% ipython --no-banner

In [1]: import numpy as np

In [2]: np.set_printoptions(precision=3, suppress=True, linewidth=120)

In [3]: mat = np.load("arr.npy")

In [4]: mat
Out[4]: 
array([[1, 0],
       [0, 1]])

In [5]: rng = np.random.default_rng(441)

In [6]: z = rng.permutation(2)

In [7]: z
Out[7]: array([1, 0])

In [8]: other = mat[z][:, z]

In [9]: other
Out[9]: 
array([[1, 0],
       [0, 1]])

In [10]: np.round(np.linalg.det(other), 3), round(float(np.linalg.det(mat[z])), 3)
Out[10]: (np.float64(1.0), -1.0)

In [11]: np.linalg.svd(mat, compute_uv=False)
Out[11]: array([1., 1.])

In [12]: mat[:, 1] @ mat[:, 0]
Out[12]: np.int64(0)

In [13]: np.linalg.pinv(mat)
Out[13]: 
array([[1., 0.],
       [0., 1.]])

In [14]: np.linalg.norm(mat, axis=0)
Out[14]: array([1., 1.])

In [15]: x = np.array([3, -2])

In [16]: np.linalg.inv(mat)
Out[16]: 
array([[1., 0.],
       [0., 1.]])

In [17]: np.round(np.linalg.norm(x), 3), np.round(np.linalg.norm(mat @ x), 3)
Out[17]: (np.float64(3.606), np.float64(3.606))

In [18]: mat.T @ (mat @ x)
Out[18]: array([ 3, -2])

In [19]: round(np.linalg.det(mat), 3)
Out[19]: np.float64(1.0)

In [20]: np.sort(np.abs(np.degrees(np.angle(np.linalg.eigvals(mat)))))
Out[20]: array([0., 0.])

In [21]: other = mat + rng.integers(-2, 3, (2, 1)) @ rng.integers(-2, 3, (1, 2))

In [22]: other
Out[22]: 
array([[ 1, -2],
       [ 0, -3]])

In [23]: np.linalg.svd(other - mat, compute_uv=False)
Out[23]: array([4.472, 0.   ])

In [24]: np.linalg.matrix_rank(other - mat, tol=1e-8)
Out[24]: np.int64(1)

In [25]: np.abs(other - mat).sum(axis=1)
Out[25]: array([2, 4])

In [26]: other = np.array([[0, 1, 1], [1, 2, 2], [0, 3, 1]])

In [27]: other[-1] = other[0]

In [28]: K = other + 0.02 * np.eye(3)

In [29]: K
Out[29]: 
array([[0.02, 1.  , 1.  ],
       [1.  , 2.02, 2.  ],
       [0.  , 1.  , 1.02]])

In [30]: np.linalg.cond(K) > 100
Out[30]: np.True_

In [31]: [round(float(x), 3) for x in np.linalg.svd(K, compute_uv=False)[:3]]
Out[31]: [3.58, 0.551, 0.01]

In [32]: np.round(np.linalg.norm(K, 2) / np.linalg.norm(K), 3)
Out[32]: np.float64(0.988)

In [33]: round(np.log10(np.linalg.cond(K)))
Out[33]: 3

In [34]: np.allclose(K, K.T)
Out[34]: False

In [35]: np.trace(K)
Out[35]: np.float64(3.06)

In [36]: round(float(np.linalg.det(K)), 3)
Out[36]: -0.019

In [37]: x = np.array([1, 1, 0])

In [38]: target = K @ x

In [39]: target
Out[39]: array([1.02, 3.02, 1.  ])

In [40]: np.linalg.solve(K.T, K[2])
Out[40]: array([0., 0., 1.])

In [41]: np.linalg.solve(K, target + K[:, 0])
Out[41]: array([ 2.,  1., -0.])

In [42]: np.linalg.solve(K, 3 * target)
Out[42]: array([ 3.,  3., -0.])

In [43]: W0 = np.load("block19.npy")

In [44]: W0
Out[44]: 
array([[1, 0, 2, 0],
       [2, 2, 0, 0],
       [0, 1, 1, 1],
       [1, 0, 0, 2],
       [7, 6, 2, 0]])

In [45]: x = np.array([5, 2, 7, 1])

In [46]: W0 * x
Out[46]: 
array([[ 5,  0, 14,  0],
       [10,  4,  0,  0],
       [ 0,  2,  7,  1],
       [ 5,  0,  0,  2],
       [35, 12, 14,  0]])

In [47]: np.sign((W0 @ x).round(6))
Out[47]: array([1, 1, 1, 1, 1])

In [48]: W0 @ x
Out[48]: array([19, 14, 10,  7, 61])

In [49]: (W0 * x).sum(axis=1)
Out[49]: array([19, 14, 10,  7, 61])

In [50]: W0 @ np.ones(4)
Out[50]: array([ 3.,  4.,  3.,  3., 15.])

In [51]: x = np.array([0, -1, 3, -5])

In [52]: target = W0 @ x

In [53]: target
Out[53]: array([  6,  -2,  -3, -10,   0])

In [54]: np.round(np.linalg.lstsq(W0, target)[0], 3) + 0
Out[54]: array([ 0., -1.,  3., -5.])

In [55]: target = target + 0.05 * rng.normal(size=5)

In [56]: target.round(3) + 0
Out[56]: array([ 6.029, -1.943, -3.013, -9.968,  0.   ])

In [57]: b, *_ = np.linalg.lstsq(W0, target)

In [58]: np.round(np.linalg.norm(target - W0 @ b), 3)
Out[58]: np.float64(0.06)

In [59]: [round(float(np.linalg.norm(np.linalg.solve(W0.T @ W0 + lam * np.eye(4), W0.T @ target))), 2) for lam in (0, 1, 10, 100)]
Out[59]: [5.91, 4.76, 1.76, 0.25]

In [60]: other = np.c_[W0[:, :2] @ np.array([[0, -4], [-5, -2]]), np.array([0, 1, 2, 1, 1])]

In [61]: other
Out[61]: 
array([[  0,  -4,   0],
       [-10, -12,   1],
       [ -5,  -2,   2],
       [  0,  -4,   1],
       [-30, -40,   1]])

In [62]: np.linalg.matrix_rank(other)
Out[62]: np.int64(3)

In [63]: np.linalg.matrix_rank(np.c_[W0, other])
Out[63]: np.int64(5)

In [64]: np.round(np.linalg.norm(other - W0 @ np.linalg.lstsq(W0, other)[0], axis=0), 3) + 0
Out[64]: array([0.   , 0.   , 0.603])

In [65]: x = np.array([2, 2, 0])

In [66]: target = other @ x

In [67]: np.round(np.linalg.solve(other.T @ other, other.T @ target), 3) + 0
Out[67]: array([2., 2., 0.])

In [68]: np.round(np.linalg.lstsq(other, target)[0], 3) + 0
Out[68]: array([2., 2., 0.])

In [69]: target
Out[69]: array([  -8,  -44,  -14,   -8, -140])

In [70]: target = target + 0.1 * rng.normal(size=5)

In [71]: target
Out[71]: array([  -8.152,  -44.051,  -13.992,   -7.865, -139.986])

In [72]: b, *_ = np.linalg.lstsq(other, target)

In [73]: np.round(other.T @ (target - other @ b), 3) + 0
Out[73]: array([0., 0., 0.])

In [74]: [round(float(np.linalg.norm(np.linalg.solve(other.T @ other + lam * np.eye(3), other.T @ target))), 2) for lam in (0, 1, 10, 100)]
Out[74]: [2.83, 2.82, 2.8, 2.7]

In [75]: b
Out[75]: array([2.004, 1.998, 0.028])

In [76]: other = W0[0, 0] * W0[1:] - np.outer(W0[1:, 0], W0[0])

In [77]: other
Out[77]: 
array([[  0,   2,  -4,   0],
       [  0,   1,   1,   1],
       [  0,   0,  -2,   2],
       [  0,   6, -12,   0]])

In [78]: W0[:, 0] / W0[0, 0]
Out[78]: array([1., 2., 0., 1., 7.])

In [79]: np.linalg.matrix_rank(other), np.linalg.matrix_rank(W0)
Out[79]: (np.int64(3), np.int64(4))

In [80]: J = np.loadtxt("a.csv", delimiter=",")

In [81]: J
Out[81]: 
array([[22.,  2., -2.,  1.,  1.,  0.],
       [ 0., 19., -1., -1., -2., -2.],
       [ 0.,  2.,  5., -2.,  1.,  0.],
       [-2., -2.,  0., 17.,  0., -1.],
       [ 1.,  1.,  1., -2.,  9., -2.],
       [ 0.,  1., -1., -2.,  0.,  7.]])

In [82]: Q, V = np.linalg.qr(J[:, :5])[0], np.linalg.qr(J[:, 5:])[0]

In [83]: sv = np.linalg.svd(Q.T @ V, compute_uv=False)

In [84]: np.degrees(np.arccos(sv.clip(0, 1)))
Out[84]: array([64.041])

In [85]: round(np.linalg.norm(Q @ Q.T - V @ V.T, 2), 3)
Out[85]: np.float64(1.0)

In [86]: th = np.radians(36)

In [87]: R = np.eye(6)

In [88]: R[5, 5] = R[2, 2] = np.cos(th)

In [89]: R[5, 2], R[2, 5] = -np.sin(th), np.sin(th)

In [90]: R
Out[90]: 
array([[ 1.   ,  0.   ,  0.   ,  0.   ,  0.   ,  0.   ],
       [ 0.   ,  1.   ,  0.   ,  0.   ,  0.   ,  0.   ],
       [ 0.   ,  0.   ,  0.809,  0.   ,  0.   ,  0.588],
       [ 0.   ,  0.   ,  0.   ,  1.   ,  0.   ,  0.   ],
       [ 0.   ,  0.   ,  0.   ,  0.   ,  1.   ,  0.   ],
       [ 0.   ,  0.   , -0.588,  0.   ,  0.   ,  0.809]])

In [91]: other = J @ R.T

In [92]: np.allclose(J @ J.T, other @ other.T)
Out[92]: True

In [93]: np.abs(other - J).max(axis=0)
Out[93]: array([0.   , 0.   , 4.305, 0.   , 0.   , 2.939])

In [94]: np.linalg.svd(J, compute_uv=False), np.linalg.svd(other, compute_uv=False)
Out[94]: 
(array([22.754, 19.687, 16.728,  9.722,  6.479,  4.733]),
 array([22.754, 19.687, 16.728,  9.722,  6.479,  4.733]))
